In [1]: import numpy as np

In [2]: from numpy import linalg as LA

In [3]: np.set_printoptions(precision=1, suppress=True, linewidth=160)

In [4]: mat = np.load("test4.npy")

In [5]: print(mat)
[[2 2 2 2]
 [2 4 4 4]
 [2 4 6 6]
 [2 4 6 8]]

In [6]: vec = np.array([7, -8, 5, 9])

In [7]: print(mat @ (2 * vec))
[ 52  76 132 168]

In [8]: print(np.sign((mat @ vec).round(6)))
[1 1 1 1]

In [9]: print((mat * vec).sum(axis=1))
[26 38 66 84]

In [10]: print(mat @ vec)
[26 38 66 84]

In [11]: print(mat * vec)
[[ 14 -16  10  18]
 [ 14 -32  20  36]
 [ 14 -32  30  54]
 [ 14 -32  30  72]]

In [12]: f = np.array([0, -2, -2]) + 0.5

In [13]: data = np.eye(3) - 2 * np.outer(f, f) / (f @ f)

In [14]: print(data)
[[ 0.9  0.3  0.3]
 [ 0.3  0.1 -0.9]
 [ 0.3 -0.9  0.1]]

In [15]: P = np.triu(np.array([[4, 7, 0], [6, 8, 3], [5, 4, 5]]), 1) + np.eye(3)

In [16]: out = P @ data @ LA.inv(P)

In [17]: print(np.trace(out), np.trace(data))
1.0 1.0

In [18]: print(np.poly(out))
[ 1. -1. -1.  1.]

In [19]: ev, vecs = LA.eigh(data)

In [20]: print(ev.sum(), np.trace(data))
1.0 1.0

In [21]: print(np.round(vecs.T @ data @ vecs, 1) + 0)
[[-1.  0.  0.]
 [ 0.  1.  0.]
 [ 0.  0.  1.]]

In [22]: print(np.round(LA.eigvalsh(data + -1 * np.eye(3)), 1) + 0)
[-2.  0.  0.]

In [23]: print(LA.eigvalsh(data @ data))
[1. 1. 1.]

In [24]: print((ev > 1e-8).sum(), (ev < -1e-8).sum())
2 1

In [25]: Q, r_ = LA.qr(data)

In [26]: print(Q @ r_)
[[ 0.9  0.3  0.3]
 [ 0.3  0.1 -0.9]
 [ 0.3 -0.9  0.1]]

In [27]: print(np.abs(np.diag(r_)))
[1. 1. 1.]

In [28]: print(Q.shape, r_.shape)
(3, 3) (3, 3)
